$ python -q
>>> import numpy as np
>>> np.set_printoptions(precision=3, suppress=True, linewidth=140, sign=" ")
>>> arr = np.arange(77).reshape(7, 11) + 5
>>> arr
array([[  5,   6,   7,   8,   9,  10,  11,  12,  13,  14,  15],
       [ 16,  17,  18,  19,  20,  21,  22,  23,  24,  25,  26],
       [ 27,  28,  29,  30,  31,  32,  33,  34,  35,  36,  37],
       [ 38,  39,  40,  41,  42,  43,  44,  45,  46,  47,  48],
       [ 49,  50,  51,  52,  53,  54,  55,  56,  57,  58,  59],
       [ 60,  61,  62,  63,  64,  65,  66,  67,  68,  69,  70],
       [ 71,  72,  73,  74,  75,  76,  77,  78,  79,  80,  81]])
>>> # rows and columns are dependent
>>> r = np.linalg.matrix_rank(arr)
>>> r
np.int64(2)
>>> null = np.linalg.svd(arr)[2][r:].T
>>> [int(np.linalg.matrix_rank(np.delete(arr, i, axis=0))) for i in range(7)]
[2, 2, 2, 2, 2, 2, 2]
>>> null.shape
(11, 9)
>>> np.linalg.matrix_rank(arr.T @ arr), np.linalg.matrix_rank(arr @ arr.T)
(np.int64(2), np.int64(2))
>>> np.linalg.matrix_rank(arr, rtol=0.1)
np.int64(1)
>>> np.linalg.cond(arr) > 100
np.True_
>>> [round(float(x), 3) for x in np.linalg.svd(arr, compute_uv=False)[:3]]
[424.561, 12.618, 0.0]
>>> left, sig, Vh = np.linalg.svd(arr)
>>> sig.round(3) + 0
array([ 424.561,   12.618,    0.   ,    0.   ,    0.   ,    0.   ,    0.   ])
>>> Y = left[:, :2] @ np.diag(sig[:2]) @ Vh[:2]
>>> np.round(np.abs(arr - Y).max(), 3)
np.float64(0.0)
>>> round(np.linalg.norm(arr - Y) / np.linalg.norm(arr), 3)
np.float64(0.0)
>>> Y
array([[  5.,   6.,   7.,   8.,   9.,  10.,  11.,  12.,  13.,  14.,  15.],
       [ 16.,  17.,  18.,  19.,  20.,  21.,  22.,  23.,  24.,  25.,  26.],
       [ 27.,  28.,  29.,  30.,  31.,  32.,  33.,  34.,  35.,  36.,  37.],
       [ 38.,  39.,  40.,  41.,  42.,  43.,  44.,  45.,  46.,  47.,  48.],
       [ 49.,  50.,  51.,  52.,  53.,  54.,  55.,  56.,  57.,  58.,  59.],
       [ 60.,  61.,  62.,  63.,  64.,  65.,  66.,  67.,  68.,  69.,  70.],
       [ 71.,  72.,  73.,  74.,  75.,  76.,  77.,  78.,  79.,  80.,  81.]])
>>> Y @ np.linalg.pinv(Y) @ Y
array([[  5.,   6.,   7.,   8.,   9.,  10.,  11.,  12.,  13.,  14.,  15.],
       [ 16.,  17.,  18.,  19.,  20.,  21.,  22.,  23.,  24.,  25.,  26.],
       [ 27.,  28.,  29.,  30.,  31.,  32.,  33.,  34.,  35.,  36.,  37.],
       [ 38.,  39.,  40.,  41.,  42.,  43.,  44.,  45.,  46.,  47.,  48.],
       [ 49.,  50.,  51.,  52.,  53.,  54.,  55.,  56.,  57.,  58.,  59.],
       [ 60.,  61.,  62.,  63.,  64.,  65.,  66.,  67.,  68.,  69.,  70.],
       [ 71.,  72.,  73.,  74.,  75.,  76.,  77.,  78.,  79.,  80.,  81.]])
>>> np.allclose(Y[:-1].T @ np.linalg.lstsq(Y[:-1].T, Y[-1])[0], Y[-1])
True
>>> np.abs(np.diag(np.linalg.qr(arr)[1])) > 1e-9
array([ True,  True, False, False, False, False, False])
>>> arr @ np.linalg.pinv(arr) @ arr
array([[  5.,   6.,   7.,   8.,   9.,  10.,  11.,  12.,  13.,  14.,  15.],
       [ 16.,  17.,  18.,  19.,  20.,  21.,  22.,  23.,  24.,  25.,  26.],
       [ 27.,  28.,  29.,  30.,  31.,  32.,  33.,  34.,  35.,  36.,  37.],
       [ 38.,  39.,  40.,  41.,  42.,  43.,  44.,  45.,  46.,  47.,  48.],
       [ 49.,  50.,  51.,  52.,  53.,  54.,  55.,  56.,  57.,  58.,  59.],
       [ 60.,  61.,  62.,  63.,  64.,  65.,  66.,  67.,  68.,  69.,  70.],
       [ 71.,  72.,  73.,  74.,  75.,  76.,  77.,  78.,  79.,  80.,  81.]])
>>> np.unique(arr.round(6), axis=0).shape
(7, 11)
>>> A = np.loadtxt("a.csv", delimiter=",")
>>> A
array([[  5.,   6.,   7.,   8.,   9.,  10.,  11.],
       [ 12.,  13.,  14.,  15.,  16.,  17.,  18.],
       [ 19.,  20.,  21.,  22.,  23.,  24.,  25.],
       [ 26.,  27.,  28.,  29.,  30.,  31.,  32.],
       [ 33.,  34.,  35.,  36.,  37.,  38.,  39.],
       [ 40.,  41.,  42.,  43.,  44.,  45.,  46.],
       [ 47.,  48.,  49.,  50.,  51.,  52.,  53.],
       [ 54.,  55.,  56.,  57.,  58.,  59.,  60.],
       [ 61.,  62.,  63.,  64.,  65.,  66.,  67.]])
>>> Y = np.array([[-6, 9], [6, 3], [-6, -6], [-5, -7], [6, -7], [2, 7], [-3, 7]])
>>> A @ Y
array([[ -35.,   49.],
       [ -77.,   91.],
       [-119.,  133.],
       [-161.,  175.],
       [-203.,  217.],
       [-245.,  259.],
       [-287.,  301.],
       [-329.,  343.],
       [-371.,  385.]])
>>> np.einsum("ik,kj->ij", A, Y)
array([[ -35.,   49.],
       [ -77.,   91.],
       [-119.,  133.],
       [-161.,  175.],
       [-203.,  217.],
       [-245.,  259.],
       [-287.,  301.],
       [-329.,  343.],
       [-371.,  385.]])
>>> np.linalg.matrix_rank(A @ Y)
np.int64(2)
>>> np.round(np.linalg.norm(A, 2) / np.linalg.norm(A), 3)
np.float64(1.0)
>>> [round(float(x), 3) for x in np.linalg.svd(A, compute_uv=False)[:3]]
[320.046, 7.116, 0.0]
>>> E = np.loadtxt("arr.csv", delimiter=",")
>>> E
array([[  1.,  -6.,  -3.,  10.,  -1.,   0.,   7.,  -1.,   6.,  -3.,   4.,  -1.,   6.,   1.],
       [ -2.,  -3.,  -3.,   4.,  -3.,   0.,  -1.,  -2.,   4.,  -4.,   2.,   0.,   2.,   1.],
       [ -4.,  -4.,  -2.,   7.,  -3.,   0.,   7.,  -5.,   3.,   2.,   3.,  -4.,   7.,   4.],
       [ -1.,  -9.,  -2.,   6.,  -6.,  -2.,  -6.,  -3.,   8.,  -5.,   7.,   5.,  -2.,   2.],
       [  1.,  -3.,   2.,   2.,  -2.,   2.,  -3.,  -5.,  12.,  -4.,   9.,   4.,   1.,  -2.],
       [  2.,  -5.,  -1.,   8.,  -3.,  -1.,   7.,  -2.,  -3.,   1.,   3.,  -3.,   5.,   0.],
       [  3.,   0.,  -5.,   5.,  -3.,  -1.,   3.,   0.,   3.,  -2.,  -1.,  -2.,   4.,  -5.],
       [ -1., -11.,  -3.,   9., -15.,   1.,   0., -14.,   2.,   4.,  12.,   0.,  -2.,   6.],
       [  0.,  -8.,   2.,   3.,   0.,  -2.,   0.,  -2.,  -1.,  -1.,   6.,   2.,   0.,   5.],
       [  0.,   0.,   0.,   0.,   0.,   0.,   0.,   0.,   0.,   0.,   0.,   0.,   0.,   0.],
       [ -3.,  -9.,  -1.,   1.,  -2.,   3.,  -4.,  -7.,   9.,  -7.,   6.,   2.,   0.,   7.],
       [ 10.,  -9.,  -7.,   5., -10.,   3.,   2., -11.,   7.,  -2.,   7.,   2.,  -2.,   3.],
       [  0.,  -7.,   0.,   9.,   3.,   1.,   6.,  -4.,  10.,  -4.,   3.,   0.,   2.,   3.],
       [  2.,   1.,   1.,  -3.,   1.,   2.,  -1.,  -1.,   2.,  -3.,   1.,   1.,   0.,   1.],
       [ -1.,  -3.,  -3.,   1.,   0.,   6.,   3.,  -6.,   7.,  -2.,   4.,  -1.,   4.,   2.],
       [  8.,   0.,  -5.,   4.,  -3.,   1.,   4.,  -4.,   8.,  -5.,  -1.,  -1.,   1.,  -2.],
       [  3.,  -3.,   1.,   5.,  -1.,   3.,   3.,  -3.,   9.,  -7.,   1.,  -1.,   5.,  -3.],
       [  4.,  -6.,   0.,   4.,  -1.,   2.,   2.,  -4.,   7.,  -4.,   0.,   2.,  -3.,   5.],
       [ -1.,  -8.,   1.,   5.,  -3.,   0.,   2.,  -4.,   2.,  -1.,   3.,   0.,   2.,   5.],
       [ -1.,  -6.,  -3.,  13.,  -8.,   1.,   9.,  -7.,   3.,   0.,   9.,  -4.,   9.,   2.],
       [  1.,  -1.,   1.,  -2.,   3.,   3.,   1.,  -1.,   4.,  -6.,  -1.,   0.,   2.,   4.],
       [ -1.,  -3.,   0.,   1.,  -1.,  -3.,  -3.,   0.,   2.,   0.,   2.,   2.,  -2.,   1.],
       [  2.,   0.,   2.,   1.,  -1.,   5.,   0.,  -5.,  10.,  -4.,   7.,   2.,   3.,  -3.],
       [ -3.,  -5.,   0.,   3.,  -4.,  -2.,  -4.,  -3.,   5.,  -3.,   5.,   2.,  -1.,   4.],
       [ -1.,   0.,  -1.,   2.,   2.,   0.,   0.,   0.,   4.,  -3.,  -1.,  -1.,   3.,  -5.],
       [  0.,  -5.,   1.,   3.,  -5.,   2.,  -3.,  -4.,   5.,  -4.,   6.,   3.,  -1.,   3.],
       [  1.,  -6.,   0.,   6.,  -2.,   0.,   0.,  -3.,   0.,  -6.,   2.,   0.,  -1.,   2.],
       [  0.,   0.,   0.,   0.,   0.,   0.,   0.,   0.,   0.,   0.,   0.,   0.,   0.,   0.],
       [  3.,  -6.,   2.,   3.,   1.,   2.,   0.,   1.,  -1.,  -2.,   4.,   4.,  -2.,   1.],
       [ -3., -10.,   1.,   6.,   1.,   0.,   0.,  -1.,   4.,  -7.,   4.,   2.,   1.,   8.],
       [ -2.,  -6.,   0.,   7.,   2.,  -1.,   4.,  -1.,  -1.,  -1.,   2.,  -2.,   5.,  -2.],
       [ -3.,  -5.,   0.,   4.,  -1.,  -1.,   4.,  -3.,   0.,   0.,   0.,  -3.,   4.,   5.],
       [ -3.,  -2.,  -3.,   6.,  -1.,  -2.,   0.,  -2.,   9.,  -1.,   4.,   0.,   4.,  -5.],
       [  4.,  -9.,  -3.,   0.,  -6.,   0.,  -2., -10.,   4.,   1.,   7.,   3.,  -6.,   9.],
       [  3.,  -9.,  -2.,  -1.,  -5.,   1.,  -7.,  -4.,   3.,   0.,   8.,   7.,  -7.,   4.],
       [  4.,  -4.,   0.,   4.,   2.,   1.,   4.,  -1.,   0.,  -1.,   0.,   1.,  -3.,   3.],
       [ -3.,  -2.,  -2.,   6.,  -5.,  -1.,   5.,  -5.,   1.,   5.,   5.,  -3.,   5.,   1.],
       [  2.,  -4.,   5.,   2.,   0.,   2.,  -1.,  -5.,   6.,  -7.,   0.,   0.,  -1.,   0.],
       [  4.,  -8.,  -3.,   3.,  -7.,  -3.,  -3.,  -8.,   1.,   3.,   2.,   2., -11.,   5.],
       [  1.,  -2.,  -2.,   6.,  -6.,  -2.,   5.,  -4.,   0.,   2.,   2.,  -4.,   5.,  -1.],
       [  4.,  -2.,  -1.,   5.,   0.,   1.,   5.,   1.,  -1.,  -2.,   1.,  -1.,   3.,  -2.],
       [  0.,  -8.,  -4.,   8.,  -5.,  -6.,   1.,  -5.,   4.,   2.,   2.,   0.,  -2.,   3.],
       [  4.,  -4.,  -5.,   1.,  -1.,   3.,   0.,  -6.,   6.,  -2.,   1.,   1.,  -3.,   0.],
       [  4.,  -4.,  -5.,   1.,  -3.,   4.,   3.,  -4.,   3.,  -3.,   1.,  -1.,   2.,   3.],
       [  6.,  -6.,  -4.,  -3.,  -3.,   5.,  -5.,  -4.,   4.,  -4.,   6.,   6.,  -4.,   2.],
       [  4.,  -2., -10.,   5.,  -7.,   3.,   4.,  -5.,   5.,   1.,   5.,  -1.,   4.,  -3.],
       [ -4.,  -5.,   3.,   3.,  -1.,   3.,   2.,  -8.,   8.,  -8.,   4.,  -3.,   7.,   6.]])
>>> # rows 9 and 27 are equal
>>> Xs = E - E.mean(axis=0)
>>> evecs = np.linalg.svd(Xs)[2][:13]
>>> Y = Xs - Xs @ evecs.T @ evecs
>>> np.diag(evecs.T @ evecs)
array([ 0.889,  0.989,  1.   ,  0.862,  0.947,  0.968,  0.622,  0.999,  0.999,  0.926,  1.   ,  0.9  ,  0.953,  0.946])
>>> proj = E @ np.linalg.solve(E.T @ E, E.T)
>>> np.round(proj @ E[:, 6], 3) + 0
array([ 7., -1.,  7., -6., -3.,  7.,  3.,  0.,  0.,  0., -4.,  2.,  6., -1.,  3.,  4.,  3.,  2.,  2.,  9.,  1., -3.,  0., -4.,  0., -3.,
        0.,  0.,  0.,  0.,  4.,  4.,  0., -2., -7.,  4.,  5., -1., -3.,  5.,  5.,  1.,  0.,  3., -5.,  4.,  2.])
>>> round(float(np.trace(proj)), 3)
14.0
>>> np.allclose(proj @ proj, proj)
True
>>> Xs = (E - E.mean(axis=0)) / E.std(axis=0)
>>> np.argwhere(np.abs(Xs) > 2)
array([[  4,   8],
       [  7,   1],
       [  7,   4],
       [  7,   7],
       [  7,  10],
       [ 11,   0],
       [ 11,   2],
       [ 11,   4],
       [ 11,   7],
       [ 13,   3],
       [ 14,   5],
       [ 15,   0],
       [ 19,   3],
       [ 19,   6],
       [ 19,  12],
       [ 33,   7],
       [ 33,  13],
       [ 34,   6],
       [ 34,  11],
       [ 34,  12],
       [ 36,   9],
       [ 37,   2],
       [ 38,  12],
       [ 41,   5],
       [ 44,   3],
       [ 44,  11],
       [ 45,   2]])
>>> c = np.linalg.lstsq(np.delete(Xs, 0, axis=1), Xs[:, 0])[0]
>>> np.abs(c).argmax()
np.int64(5)
>>> np.round(1 - np.var(Xs[:, 0] - np.delete(Xs, 0, axis=1) @ c), 3)
np.float64(1.0)
>>> Xs = E - E.mean(axis=0)
>>> left, sig, Vh = np.linalg.svd(Xs, full_matrices=False)
>>> round((sig ** 2).sum() ** 2 / (sig ** 4).sum(), 3)
np.float64(5.586)
>>> np.abs(left[:, 0]).argmax()
np.int64(34)
>>> np.abs(Vh[0]).argmax()
np.int64(12)
>>> np.round(Xs.mean(axis=0), 3) + 0
array([ 0.,  0.,  0.,  0.,  0.,  0.,  0.,  0.,  0.,  0.,  0.,  0.,  0.,  0.])
>>> F = np.load("layer1.npy")
>>> F
array([[ 2,  3,  0,  0,  0,  0],
       [ 0, -2,  0,  0,  0,  0],
       [ 1,  1,  0,  0,  0,  0],
       [ 0,  0,  2,  3,  0,  0],
       [ 0,  0,  0, -2,  0,  0],
       [ 0,  0,  1,  1,  0,  0],
       [ 0,  0,  0,  0,  2,  3],
       [ 0,  0,  0,  0,  0, -2],
       [ 0,  0,  0,  0,  1,  1]])
>>> Y = np.c_[F[:, :1] @ np.array([[-1]]), np.array([0, 3, -2, -2, 1, 0, -3, -1, 2])]
>>> Y
array([[-2,  0],
       [ 0,  3],
       [-1, -2],
       [ 0, -2],
       [ 0,  1],
       [ 0,  0],
       [ 0, -3],
       [ 0, -1],
       [ 0,  2]])
>>> np.linalg.matrix_rank(np.c_[F, Y])
np.int64(7)
>>> np.round(np.linalg.lstsq(F, Y[:, 0])[0], 3) + 0
array([-1.,  0.,  0.,  0.,  0.,  0.])
>>> np.linalg.matrix_rank(Y)
np.int64(2)
>>> np.linalg.norm(np.linalg.qr(F)[0].T @ Y, axis=0) ** 2 / ((Y ** 2).sum(axis=0) + 1e-12)
array([ 1.   ,  0.472])
>>> K = np.loadtxt("test15.csv", delimiter=",")
>>> K
array([[  4.764,  -7.215, -17.028, -20.893, -11.995,  -3.825],
       [  3.289,   9.101,  -0.134,  10.372,  -3.157,  -8.286],
       [  1.012, -10.09 ,  11.889,  -8.658,   9.526,  -1.909],
       [  3.263,  -1.727,   2.553,   5.501, -11.931,  -4.479],
       [  2.987,  -2.917,  -0.099,  -1.007,   1.234,   0.008],
       [ -0.501,  14.37 ,  -0.198,   4.962,   6.944,   1.703],
       [ -2.953,  -7.086,  -7.714,  -7.273,   5.897,   8.678],
       [ -6.807,  -3.006,   1.593,   9.097, -13.953,  -9.368],
       [  0.762,   0.707,   3.324,   5.393,  14.569,  11.27 ],
       [  6.737,   4.361,  -0.608,  -3.238,  -9.436,  -7.455],
       [  5.911,  13.087,   7.56 ,  -2.506, -16.571,  -5.705],
       [ -1.837,   8.803,  -1.489,  -2.684,   1.45 ,   6.916],
       [ -2.598,   3.879, -10.79 ,  -1.41 ,  -1.346,  -3.831],
       [  3.357,  -5.254,  -3.533,  -3.372,  -0.895,   1.594],
       [ -5.873,   1.109, -15.978,   4.867,  -3.02 ,   8.068],
       [ -0.638,   0.502,  -9.777,  14.681,  12.27 , -11.243],
       [ -8.87 ,  -6.517,   6.54 ,  -9.682,  -6.705,   2.453],
       [ 16.995,  -8.399,   0.529,   6.939, -10.027, -10.237],
       [  0.396, -13.052,  -2.657, -15.815,  -2.373,   1.719],
       [  2.501,   0.798,  -2.588,   1.356,   0.958,  -7.399],
       [  3.403,  -0.358,  -5.94 ,  -0.072,  -3.333, -10.392],
       [ -6.519,  -8.228,   2.155, -17.084,  -2.243,  -2.116],
       [ -6.03 ,   8.536,   7.715,  -7.958,  -9.436,   4.602],
       [ 15.596,  10.938, -10.138,   7.404,   6.773,  -0.452],
       [  1.521,  -9.968,   8.205,  12.419,  -1.739,  -0.469],
       [ -4.254,  -6.586,  -4.09 ,  21.349,  -7.353,  -1.523],
       [ 11.422,  -6.25 ,   5.628,  -1.613,  -8.532,   1.34 ],
       [ -2.905,   7.923,  -5.1  ,  13.458,  -3.54 ,   7.679]])
>>> rng = np.random.default_rng(977)
>>> lab = rng.permutation(14)
>>> Y = E[:, lab] * rng.choice([-1, 1], 14)
>>> Y
array([[ -7.,  -1.,   0.,   1., -10.,   1.,  -3.,   6.,  -6.,   1.,  -3.,  -6.,  -1.,  -4.],
       [  1.,  -2.,   0.,   1.,  -4.,  -2.,  -4.,   2.,  -4.,  -0.,  -3.,  -3.,  -3.,  -2.],
       [ -7.,  -5.,   0.,   4.,  -7.,  -4.,   2.,   7.,  -3.,   4.,  -2.,  -4.,  -3.,  -3.],
       [  6.,  -3.,  -2.,   2.,  -6.,  -1.,  -5.,  -2.,  -8.,  -5.,  -2.,  -9.,  -6.,  -7.],
       [  3.,  -5.,   2.,  -2.,  -2.,   1.,  -4.,   1., -12.,  -4.,   2.,  -3.,  -2.,  -9.],
       [ -7.,  -2.,  -1.,   0.,  -8.,   2.,   1.,   5.,   3.,   3.,  -1.,  -5.,  -3.,  -3.],
       [ -3.,   0.,  -1.,  -5.,  -5.,   3.,  -2.,   4.,  -3.,   2.,  -5.,   0.,  -3.,   1.],
       [ -0., -14.,   1.,   6.,  -9.,  -1.,   4.,  -2.,  -2.,  -0.,  -3., -11., -15., -12.],
       [ -0.,  -2.,  -2.,   5.,  -3.,   0.,  -1.,   0.,   1.,  -2.,   2.,  -8.,   0.,  -6.],
       [ -0.,   0.,   0.,   0.,  -0.,   0.,   0.,   0.,  -0.,  -0.,   0.,   0.,   0.,  -0.],
       [  4.,  -7.,   3.,   7.,  -1.,  -3.,  -7.,   0.,  -9.,  -2.,  -1.,  -9.,  -2.,  -6.],
       [ -2., -11.,   3.,   3.,  -5.,  10.,  -2.,  -2.,  -7.,  -2.,  -7.,  -9., -10.,  -7.],
       [ -6.,  -4.,   1.,   3.,  -9.,   0.,  -4.,   2., -10.,  -0.,   0.,  -7.,   3.,  -3.],
       [  1.,  -1.,   2.,   1.,   3.,   2.,  -3.,   0.,  -2.,  -1.,   1.,   1.,   1.,  -1.],
       [ -3.,  -6.,   6.,   2.,  -1.,  -1.,  -2.,   4.,  -7.,   1.,  -3.,  -3.,   0.,  -4.],
       [ -4.,  -4.,   1.,  -2.,  -4.,   8.,  -5.,   1.,  -8.,   1.,  -5.,   0.,  -3.,   1.],
       [ -3.,  -3.,   3.,  -3.,  -5.,   3.,  -7.,   5.,  -9.,   1.,   1.,  -3.,  -1.,  -1.],
       [ -2.,  -4.,   2.,   5.,  -4.,   4.,  -4.,  -3.,  -7.,  -2.,   0.,  -6.,  -1.,  -0.],
       [ -2.,  -4.,   0.,   5.,  -5.,  -1.,  -1.,   2.,  -2.,  -0.,   1.,  -8.,  -3.,  -3.],
       [ -9.,  -7.,   1.,   2., -13.,  -1.,   0.,   9.,  -3.,   4.,  -3.,  -6.,  -8.,  -9.],
       [ -1.,  -1.,   3.,   4.,   2.,   1.,  -6.,   2.,  -4.,  -0.,   1.,  -1.,   3.,   1.],
       [  3.,   0.,  -3.,   1.,  -1.,  -1.,   0.,  -2.,  -2.,  -2.,   0.,  -3.,  -1.,  -2.],
       [ -0.,  -5.,   5.,  -3.,  -1.,   2.,  -4.,   3., -10.,  -2.,   2.,   0.,  -1.,  -7.],
       [  4.,  -3.,  -2.,   4.,  -3.,  -3.,  -3.,  -1.,  -5.,  -2.,   0.,  -5.,  -4.,  -5.],
       [ -0.,   0.,   0.,  -5.,  -2.,  -1.,  -3.,   3.,  -4.,   1.,  -1.,   0.,   2.,   1.],
       [  3.,  -4.,   2.,   3.,  -3.,   0.,  -4.,  -1.,  -5.,  -3.,   1.,  -5.,  -5.,  -6.],
       [ -0.,  -3.,   0.,   2.,  -6.,   1.,  -6.,  -1.,  -0.,  -0.,   0.,  -6.,  -2.,  -2.],
       [ -0.,   0.,   0.,   0.,  -0.,   0.,   0.,   0.,  -0.,  -0.,   0.,   0.,   0.,  -0.],
       [ -0.,   1.,   2.,   1.,  -3.,   3.,  -2.,  -2.,   1.,  -4.,   2.,  -6.,   1.,  -4.],
       [ -0.,  -1.,   0.,   8.,  -6.,  -3.,  -7.,   1.,  -4.,  -2.,   1., -10.,   1.,  -4.],
       [ -4.,  -1.,  -1.,  -2.,  -7.,  -2.,  -1.,   5.,   1.,   2.,   0.,  -6.,   2.,  -2.],
       [ -4.,  -3.,  -1.,   5.,  -4.,  -3.,   0.,   4.,  -0.,   3.,   0.,  -5.,  -1.,  -0.],
       [ -0.,  -2.,  -2.,  -5.,  -6.,  -3.,  -1.,   4.,  -9.,  -0.,  -3.,  -2.,  -1.,  -4.],
       [  2., -10.,   0.,   9.,  -0.,   4.,   1.,  -6.,  -4.,  -3.,  -3.,  -9.,  -6.,  -7.],
       [  7.,  -4.,   1.,   4.,   1.,   3.,   0.,  -7.,  -3.,  -7.,  -2.,  -9.,  -5.,  -8.],
       [ -4.,  -1.,   1.,   3.,  -4.,   4.,  -1.,  -3.,  -0.,  -1.,   0.,  -4.,   2.,  -0.],
       [ -5.,  -5.,  -1.,   1.,  -6.,  -3.,   5.,   5.,  -1.,   3.,  -2.,  -2.,  -5.,  -5.],
       [  1.,  -5.,   2.,   0.,  -2.,   2.,  -7.,  -1.,  -6.,  -0.,   5.,  -4.,   0.,  -0.],
       [  3.,  -8.,  -3.,   5.,  -3.,   4.,   3., -11.,  -1.,  -2.,  -3.,  -8.,  -7.,  -2.],
       [ -5.,  -4.,  -2.,  -1.,  -6.,   1.,   2.,   5.,  -0.,   4.,  -2.,  -2.,  -6.,  -2.],
       [ -5.,   1.,   1.,  -2.,  -5.,   4.,  -2.,   3.,   1.,   1.,  -1.,  -2.,   0.,  -1.],
       [ -1.,  -5.,  -6.,   3.,  -8.,   0.,   2.,  -2.,  -4.,  -0.,  -4.,  -8.,  -5.,  -2.],
       [ -0.,  -6.,   3.,   0.,  -1.,   4.,  -2.,  -3.,  -6.,  -1.,  -5.,  -4.,  -1.,  -1.],
       [ -3.,  -4.,   4.,   3.,  -1.,   4.,  -3.,   2.,  -3.,   1.,  -5.,  -4.,  -3.,  -1.],
       [  5.,  -4.,   5.,   2.,   3.,   6.,  -4.,  -4.,  -4.,  -6.,  -4.,  -6.,  -3.,  -6.],
       [ -4.,  -5.,   3.,  -3.,  -5.,   4.,   1.,   4.,  -5.,   1., -10.,  -2.,  -7.,  -5.],
       [ -2.,  -8.,   3.,   6.,  -3.,  -4.,  -8.,   7.,  -8.,   3.,   3.,  -5.,  -1.,  -4.]])
>>> left, _, Vh = np.linalg.svd(E.T @ Y)
>>> lab
array([  6,   7,   5,  13,   3,   0,   9,  12,   8,  11,   2,   1,   4,  10])
